>>> import numpy as np
>>> from numpy import linalg as LA
>>> np.set_printoptions(suppress=True, linewidth=140)
>>> def tidy(a):
...     return np.round(a, 3) + 0
... 
>>> A2 = np.array([[1, 1], [1, -1]])
>>> rng = np.random.default_rng(4813)
>>> data = np.kron(A2, np.kron(A2, A2))[rng.permutation(8)][:3]
>>> data
array([[ 1, -1,  1, -1, -1,  1, -1,  1],
       [ 1, -1, -1,  1,  1, -1, -1,  1],
       [ 1, -1,  1, -1,  1, -1,  1, -1]])
>>> Uu, sigma, VT = LA.svd(data, full_matrices=False)
>>> tidy(sigma)
array([2.828, 2.828, 2.828])
>>> tidy(Uu.T @ data @ VT.T)
array([[2.828, 0.   , 0.   ],
       [0.   , 2.828, 0.   ],
       [0.   , 0.   , 2.828]])
>>> tidy(np.sqrt((sigma ** 2).sum())), tidy(LA.norm(data))
(np.float64(4.899), np.float64(4.899))
>>> tidy(np.cumsum(sigma ** 2) / np.sum(sigma ** 2))
array([0.333, 0.667, 1.   ])
>>> print(tidy(Uu.T @ Uu))
[[1. 0. 0.]
 [0. 1. 0.]
 [0. 0. 1.]]
>>> tidy(VT @ VT.T)
array([[1., 0., 0.],
       [0., 1., 0.],
       [0., 0., 1.]])
>>> np.allclose(Uu * sigma @ VT, data)
True
>>> Uu.shape, sigma.shape, VT.shape
((3, 3), (3,), (3, 8))
>>> sigma / sigma[0]
array([1., 1., 1.])
>>> A2 = data / LA.norm(data, axis=1, keepdims=True)
>>> C2 = A2 @ A2.T
>>> np.degrees(np.arccos(np.clip(C2[2, 0], -1, 1)))
np.float64(90.0)
>>> print((np.abs(C2) > 0.9).astype(int))
[[1 0 0]
 [0 1 0]
 [0 0 1]]
>>> (C2 - 2 * np.eye(3)).round(6).argmax(axis=1)
array([1, 0, 0])
>>> A2 = data[0, 0] * data[1:] - np.outer(data[1:, 0], data[0])
>>> A2
array([[ 0,  0, -2,  2,  2, -2,  0,  0],
       [ 0,  0,  0,  0,  2, -2,  2, -2]])
>>> LA.matrix_rank(A2), LA.matrix_rank(data)
(np.int64(2), np.int64(3))
>>> np.flatnonzero(~A2.round(6).any(axis=1))
array([], dtype=int64)
>>> f = np.array([4, 6])
>>> np.correlate(data[2], data[0], "full")
array([ 1, -2,  3, -4,  3, -2,  1,  0, -1,  2, -3,  4, -3,  2, -1])
>>> np.polyval(f, data[2])
array([10,  2, 10,  2, 10,  2, 10,  2])
>>> def softmax(z):
...     e = np.exp(z - z.max(axis=-1, keepdims=True))
...     return e / e.sum(axis=-1, keepdims=True)
... 
>>> tidy(softmax(data).sum(axis=1))
array([1., 1., 1.])
>>> print(tidy(softmax(10 * data[2])))
[0.25 0.   0.25 0.   0.25 0.   0.25 0.  ]
>>> tidy(softmax(data[2]))
array([0.22, 0.03, 0.22, 0.03, 0.22, 0.03, 0.22, 0.03])
>>> S = data @ data.T / np.sqrt(8)
>>> print(tidy(softmax(S + np.triu(np.full(S.shape, -np.inf), 1))))
[[1.    0.    0.   ]
 [0.056 0.944 0.   ]
 [0.053 0.053 0.894]]
